% python3 -q
>>> import numpy as np
>>> from numpy import linalg as LA
>>> np.set_printoptions(precision=2, suppress=True, linewidth=140, sign=" ")
>>> rng = np.random.default_rng(66519)
>>> J = rng.normal(size=(32, 13))
>>> J = 10 * J / LA.norm(J, axis=1, keepdims=True)
>>> J
array([[-2.14,  1.93,  5.51,  2.86, -1.41, -1.8 , -2.71, -1.6 , -1.06,  0.04,  4.81, -3.67,  0.45],
       [-2.87, -3.9 ,  1.2 , -3.6 ,  0.51, -4.52, -3.93,  3.03, -2.98, -1.5 , -2.37, -0.24,  0.14],
       [ 1.47, -4.55,  0.09,  1.27, -1.09, -0.75,  0.84,  1.39, -2.84, -1.68,  5.84, -4.24,  2.87],
       [ 1.69, -1.22, -2.11, -1.78, -1.5 , -1.41, -3.02, -2.64, -0.92,  4.74,  2.11,  5.97, -2.08],
       [ 2.95,  0.13,  1.9 ,  1.79, -2.06,  1.63,  1.02, -0.5 ,  1.28, -0.62,  8.34,  1.74, -1.31],
       [ 0.6 , -0.92,  1.75, -0.91, -5.22,  0.28,  3.57,  4.92,  0.56,  3.17, -2.77,  2.39, -2.61],
       [ 8.87, -1.1 ,  1.19,  0.8 ,  1.86,  0.13,  0.15,  0.68,  0.03,  3.43, -0.51, -0.67,  1.29],
       [-1.5 , -1.73,  0.89, -1.83,  3.53, -0.33, -5.32,  1.23, -0.48, -5.33,  2.65,  0.89,  3.43],
       [ 2.98, -4.04, -2.05,  2.32, -0.1 ,  2.52, -2.66,  0.44,  3.33, -2.75,  2.36, -0.18, -5.22],
       [-4.99,  6.09, -2.53, -0.11, -3.31, -0.24, -2.51, -0.82,  0.35, -2.67,  1.49,  1.8 , -0.96],
       [-1.14, -2.92,  1.99,  0.72,  0.56, -0.74,  1.83, -4.46, -2.88, -2.98, -5.93,  2.26,  2.02],
       [ 1.36, -2.94, -0.61, -3.6 ,  0.73,  5.25, -2.61,  4.87, -1.96, -2.19,  0.63, -0.68, -2.84],
       [-1.04,  4.48,  0.2 , -1.5 , -1.84, -2.13, -4.03,  3.06, -4.65, -2.57,  0.88, -3.46,  1.42],
       [-0.66, -0.26,  1.23, -1.22,  1.96, -3.75,  0.31,  1.41, -4.23, -3.49,  6.69,  0.09, -1.26],
       [-0.17,  0.69,  0.13, -2.97,  0.79,  0.25, -0.05, -4.43,  5.75, -5.23,  0.5 , -2.13,  2.26],
       [-2.47,  3.29, -3.49, -2.22, -2.77, -0.89, -3.92, -4.  , -1.11,  0.48,  4.72, -0.63, -1.4 ],
       [-0.17, -2.06, -1.03, -2.84, -3.56, -4.02, -4.22, -1.33,  1.77,  2.03,  0.14,  4.73, -2.93],
       [-3.69, -1.79,  0.65,  3.73,  0.72, -1.86, -1.79,  0.81, -2.11, -6.11, -1.47, -3.59,  2.01],
       [ 0.04, -0.31, -4.56, -1.3 ,  1.46, -2.23, -3.55,  1.29, -0.65,  0.66,  1.59,  6.37, -3.48],
       [-3.04,  0.99, -2.1 ,  1.04,  3.37,  4.55,  1.  , -3.65,  3.24,  2.05, -4.29,  0.4 , -2.17],
       [-1.44, -2.46, -4.62,  2.1 , -3.53,  1.09, -1.59, -1.15,  0.84,  3.81, -4.82,  0.81,  3.08],
       [ 3.33, -0.72, -2.68, -4.06, -1.11,  2.13,  0.8 ,  1.4 , -0.59,  3.89, -0.68,  0.73, -6.32],
       [ 2.43,  2.9 ,  3.67, -5.28,  3.91,  1.31,  2.62, -0.29,  2.28, -2.2 ,  0.49,  0.81,  3.08],
       [ 5.03, -1.53, -1.63,  1.76,  3.49,  2.97,  1.62,  1.87, -3.84, -2.39, -3.85,  2.06,  0.2 ],
       [ 1.01, -2.17,  1.17, -3.06, -4.42, -5.08, -0.89,  0.64, -1.79, -2.17,  5.15, -0.02, -1.56],
       [ 4.29, -4.01,  3.88,  0.06, -1.64, -0.15,  2.04, -4.81, -1.89, -1.71,  0.42, -3.39, -1.53],
       [-2.87, -5.36,  0.54, -0.77,  0.79,  3.11, -4.19,  1.87, -2.26,  1.27, -1.04,  4.77,  0.58],
       [-0.98, -1.86, -2.1 , -1.96, -3.82,  5.47,  1.52, -1.68, -1.84, -4.53,  0.1 ,  0.91,  3.6 ],
       [ 1.13, -4.48,  4.36, -1.4 , -2.66,  2.31, -2.48,  1.82,  0.26, -0.86,  4.92, -1.21, -3.06],
       [-2.11,  1.74,  0.05,  2.01, -1.08,  4.64,  3.49,  0.68,  2.59, -3.99,  2.56, -2.52,  4.21],
       [-2.25,  1.36, -2.19,  4.05,  2.2 , -3.3 ,  5.61,  2.61, -0.67, -2.92, -2.8 , -0.83,  0.51],
       [-2.71,  0.55,  1.29,  0.27,  0.77,  2.19,  6.34,  0.88, -3.67, -1.96,  1.18, -2.08,  4.6 ]])
>>> U, s, Vh = LA.svd(J, full_matrices=False)
>>> np.cumsum(s ** 2) / np.sum(s ** 2)
array([ 0.18,  0.36,  0.48,  0.58,  0.66,  0.72,  0.79,  0.84,  0.88,  0.92,  0.95,  0.98,  1.  ])
>>> np.allclose(U * s @ Vh, J)
True
